% python3 -q
>>> import numpy as np
>>> np.set_printoptions(precision=2, suppress=True, linewidth=140, sign=" ")
>>> def tidy(a):
...     return np.round(a, 2) + 0
... 
>>> A = np.load("dump.npy")
>>> print(A)
[[ 3  3  0  0  1  2  5  4  3]
 [ 3  3  3  0  0  1  2  5  4]
 [ 4  3  3  3  0  0  1  2  5]
 [ 5  4  3  3  3  0  0  1  2]
 [ 2  5  4  3  3  3  0  0  1]
 [ 1  2  5  4  3  3  3  0  0]
 [ 0  1  2  5  4  3  3  3  0]
 [ 0  0  1  2  5  4  3  3  3]
 [ 3  0  0  1  2  5  4  3  3]]
>>> print(np.trace(A))
27
>>> print((A - A.T) / 2)
[[ 0.   0.  -2.  -2.5 -0.5  0.5  2.5  2.   0. ]
 [ 0.   0.   0.  -2.  -2.5 -0.5  0.5  2.5  2. ]
 [ 2.   0.   0.   0.  -2.  -2.5 -0.5  0.5  2.5]
 [ 2.5  2.   0.   0.   0.  -2.  -2.5 -0.5  0.5]
 [ 0.5  2.5  2.   0.   0.   0.  -2.  -2.5 -0.5]
 [-0.5  0.5  2.5  2.   0.   0.   0.  -2.  -2.5]
 [-2.5 -0.5  0.5  2.5  2.   0.   0.   0.  -2. ]
 [-2.  -2.5 -0.5  0.5  2.5  2.   0.   0.   0. ]
 [ 0.  -2.  -2.5 -0.5  0.5  2.5  2.   0.   0. ]]
>>> assert A == A.T
Traceback (most recent call last):
  File "<python-input-7>", line 1, in <module>
    assert A == A.T
           ^^^^^^^^
ValueError: The truth value of an array with more than one element is ambiguous. Use a.any() or a.all()
>>> print(np.allclose(A @ A.T, A.T @ A))
True
>>> print(tidy(np.sort(np.abs(np.linalg.eigvals(A)))))
[  1.74   1.74   3.     3.     3.61   3.61   9.11   9.11  21.  ]
>>> rng = np.random.default_rng(2514)
>>> M2 = A + rng.integers(-2, 3, (9, 3)) @ rng.integers(-2, 3, (3, 9))
>>> print(M2)
[[-3 -3 -6  2  3  0  5  8  3]
 [ 6  3  5  7  5  9 11  0  5]
 [ 7  6  5  5  0  4  4 -1  6]
 [ 6  0  5  8 10  4  7 -2  1]
 [ 9 13 10  2  0  7  1 -5  2]
 [-7 -8 -1  4  7 -3  1  6 -2]
 [-1  2  1  2  1  0 -1  5  0]
 [ 4  2  4  7  8 11 10 -2  4]
 [ 8  4  3  7  4 14 12 -3  5]]
>>> print(M2 - A)
[[ -6  -6  -6   2   2  -2   0   4   0]
 [  3   0   2   7   5   8   9  -5   1]
 [  3   3   2   2   0   4   3  -3   1]
 [  1  -4   2   5   7   4   7  -3  -1]
 [  7   8   6  -1  -3   4   1  -5   1]
 [ -8 -10  -6   0   4  -6  -2   6  -2]
 [ -1   1  -1  -3  -3  -3  -4   2   0]
 [  4   2   3   5   3   7   7  -5   1]
 [  5   4   3   6   2   9   8  -6   2]]
>>> print(tidy(np.linalg.svd(M2 - A, compute_uv=False)))
[ 33.96  21.32   5.23   0.     0.     0.     0.     0.     0.  ]
>>> print(np.linalg.matrix_rank(M2 - A, tol=1e-8))
3
